>>> import numpy as np
>>> np.set_printoptions(suppress=True, linewidth=160)
>>> X = np.load("layer2.npy")
>>> print(X)
[[ 16   3   1]
 [  0 -24   0]
 [  3   2 -14]]
>>> r0, v = X[1], X[0]
>>> print(r0 @ v)
-72
>>> pr = (r0 @ v) / (r0 @ r0) * r0
>>> print(np.linalg.matrix_rank(np.outer(r0, v)))
1
>>> print(np.outer(r0, v))
[[   0    0    0]
 [-384  -72  -24]
 [   0    0    0]]
>>> print(pr)
[-0.  3. -0.]
>>> P = np.triu(np.array([[-1, -2, 1], [-2, 1, 0], [1, 1, 0]]), 1) + np.eye(3)
>>> M2 = P @ X @ np.linalg.inv(P)
>>> print(np.poly(M2))
[    1.    22.  -275. -5448.]
>>> print(round(float(np.linalg.det(M2)), 2))
5448.0
>>> print(M2)
[[ 19.  91. -32.]
 [  0. -24.   0.]
 [  3.   8. -17.]]
>>> M2 = X / np.sqrt((X ** 2).mean(axis=1, keepdims=True))
>>> print(np.round(X - X.mean(axis=1, keepdims=True), 2))
[[  9.33  -3.67  -5.67]
 [  8.   -16.     8.  ]
 [  6.     5.   -11.  ]]
>>> vec = np.array([-3, 5, -4])
>>> print(X @ vec)
[ -37 -120   57]
>>> print((X @ vec).argmax())
2
>>> print(X * vec)
[[ -48   15   -4]
 [   0 -120    0]
 [  -9   10   56]]
>>> print(X @ (2 * vec))
[ -74 -240  114]
>>> print(np.einsum("ij,j->i", X, vec))
[ -37 -120   57]
>>> M2 = np.array([[5, 1, 4, 5], [4, 5, 1, 5], [3, 4, 3, 5], [3, 5, 1, 4]])
>>> F = M2 - M2.T
>>> print(F)
[[ 0 -3  1  2]
 [ 3  0 -3  0]
 [-1  3  0  4]
 [-2  0 -4  0]]
>>> # skew-symmetric
>>> O, evecs = np.linalg.qr(F[:, :2])[0], np.linalg.qr(F[:, 2:])[0]
>>> sig = np.linalg.svd(O.T @ evecs, compute_uv=False)
>>> print(np.round(np.linalg.norm(O @ O.T - evecs @ evecs.T, 2), 2))
0.99
>>> print((sig > 0.9).sum())
0
>>> vec = np.array([4, 0, 1, 4])
>>> print(np.round(np.linalg.eigvals(F).real, 2) + 0)
[0. 0. 0. 0.]
>>> print(vec @ F @ vec)
0
>>> O = np.linalg.solve(np.eye(4) - F, np.eye(4) + F)
>>> print(round(np.linalg.det(O), 2))
1.0
>>> print(round(float(np.linalg.norm(F[0], 1)), 2), np.round(np.linalg.norm(F[0], np.inf), 2))
6.0 3.0
>>> print(np.round(np.linalg.norm(F, axis=1), 2))
[3.74 4.24 5.1  4.47]
>>> print(round(float(np.linalg.norm(F, "nuc")), 2))
17.32
>>> print(np.round(np.linalg.norm(F, 2), 2))
5.2
>>> print(round(float(np.linalg.norm(F) ** 2 / np.linalg.norm(F, 2) ** 2), 2))
2.89
>>> print(F[0] @ F[1])
-3
>>> print(np.linalg.norm(F, axis=1).argmax())
2
>>> print(round(np.linalg.norm(F[0] - F[1]), 2))
6.16
>>> print(np.round(np.linalg.norm(F, axis=0), 2))
[3.74 4.24 5.1  4.47]
>>> feats = np.loadtxt("x.csv", delimiter=",")
>>> print(feats.round(2) + 0)
[[-0.47 -0.14  0.15 -0.26 -0.29 -0.65 -0.38 -0.11]
 [-0.05 -0.45 -0.35  0.4  -0.35  0.17 -0.02 -0.6 ]
 [ 0.26 -0.5  -0.44 -0.25  0.05 -0.4   0.42  0.29]
 [ 0.74  0.06  0.2   0.16  0.16 -0.42 -0.28 -0.33]
 [ 0.05 -0.2   0.72  0.08 -0.34 -0.03  0.57 -0.04]
 [-0.11 -0.04  0.    0.8  -0.02 -0.24 -0.11  0.53]
 [ 0.21  0.57 -0.29 -0.03 -0.71 -0.12  0.14  0.08]
 [ 0.32 -0.39  0.14 -0.21 -0.39  0.37 -0.5   0.39]]
>>> t3 = np.stack([feats, 5 * feats, feats[::-1]])
>>> print(np.round(np.einsum("bij,cij->bc", t3, t3), 2) + 0)
[[  8.  40.   0.]
 [ 40. 200.   0.]
 [  0.   0.   8.]]
>>> print((t3 @ feats.T).shape)
(3, 8, 8)
>>> w, evecs = np.linalg.eig(X)
>>> print(np.round(np.sort(np.linalg.eigvals(X.T)), 2))
[-24.  -14.1  16.1]
>>> print(w.round(2))
[ 16.1 -14.1 -24. ]
>>> vec = np.array([-2, -1, -3, -4, -3, 2, 0, -5])
>>> target = feats @ vec
>>> coef, lr = np.zeros(8), 1 / np.linalg.norm(feats, 2) ** 2
>>> for i in range(30):
...     coef -= lr * feats.T @ (feats @ coef - target)
...     if i % 5 == 0: print(i, round(np.linalg.norm(feats @ coef - target), 2))
... 
0 0.0
5 0.0
10 0.0
15 0.0
20 0.0
25 0.0
>>> print(round(float(np.linalg.cond(feats)), 2))
1.0
>>> vec = np.array([6, 5, 7, 9, 5, 1, 3, 2])
>>> print([p for p in range(1, 25) if np.allclose(np.linalg.matrix_power(feats, p), np.eye(8))])
[]
>>> print(np.round(np.abs(np.linalg.eigvals(feats)), 2))
[1. 1. 1. 1. 1. 1. 1. 1.]
>>> print(np.round(feats.T @ (feats @ vec), 2))
[6. 5. 7. 9. 5. 1. 3. 2.]
>>> print(8 - np.linalg.matrix_rank(feats - np.eye(8), tol=1e-8))
1
>>> rng = np.random.default_rng(6194)
>>> J = np.triu(rng.random((3, 3)) < 0.8, 1).astype(int)
>>> J = J + J.T
>>> print(J)
[[0 1 1]
 [1 0 1]
 [1 1 0]]
>>> print((J @ J)[0])
[2 1 1]
>>> print(np.sort(np.abs(np.fft.fft(J[0]))), np.round(np.sort(np.linalg.svd(J, compute_uv=False)), 2))
[1. 1. 2.] [1. 1. 2.]
>>> print(J @ (-1.0) ** np.arange(3))
[0. 2. 0.]
>>> arr = np.cumsum(np.array([[-1, -2, 2, 0],
...     [1, 1, 2, -2],
...     [-1, 0, -1, 0],
...     [-1, 0, -1, -2],
...     [0, 2, -2, 0],
...     [2, -2, 1, -1],
...     [0, 0, -2, 2],
...     [0, 0, 2, 2],
...     [1, 0, -1, 1],
...     [1, 2, 1, -2],
...     [2, -1, 2, 1],
...     [1, -1, -2, 1],
...     [2, -1, 0, 2],
...     [1, 2, -2, -1],
...     [0, 1, -1, -1],
...     [0, 1, 0, 0],
...     [0, 0, -2, 2],
...     [2, -1, -2, 2],
...     [2, 1, -1, -1],
...     [0, 2, 0, 2],
...     [-1, -1, 1, 1],
...     [-1, 0, 2, -1],
...     [1, 1, -1, 1],
...     [0, -1, -1, 1],
...     [1, 1, -2, 1],
...     [2, 1, 1, 2],
...     [-2, 2, -1, 0],
...     [-2, 0, 1, 2],
...     [0, 0, 1, 2]]), axis=0)
>>> print(arr)
[[-1 -2  2  0]
 [ 0 -1  4 -2]
 [-1 -1  3 -2]
 [-2 -1  2 -4]
 [-2  1  0 -4]
 [ 0 -1  1 -5]
 [ 0 -1 -1 -3]
 [ 0 -1  1 -1]
 [ 1 -1  0  0]
 [ 2  1  1 -2]
 [ 4  0  3 -1]
 [ 5 -1  1  0]
 [ 7 -2  1  2]
 [ 8  0 -1  1]
 [ 8  1 -2  0]
 [ 8  2 -2  0]
 [ 8  2 -4  2]
 [10  1 -6  4]
 [12  2 -7  3]
 [12  4 -7  5]
 [11  3 -6  6]
 [10  3 -4  5]
 [11  4 -5  6]
 [11  3 -6  7]
 [12  4 -8  8]
 [14  5 -7 10]
 [12  7 -8 10]
 [10  7 -7 12]
 [10  7 -6 14]]
>>> C2 = np.cov(arr, rowvar=False)
>>> print(np.round(np.corrcoef(arr[:, 1], arr[:, 3])[0, 1], 2))
0.89
>>> print(np.argwhere(np.triu(np.abs(np.corrcoef(arr.T)) > 0.8, 1)))
[[0 2]
 [0 3]
 [1 2]
 [1 3]
 [2 3]]
>>> print(np.round(arr.std(axis=0), 2))
[5.18 2.69 3.82 4.97]
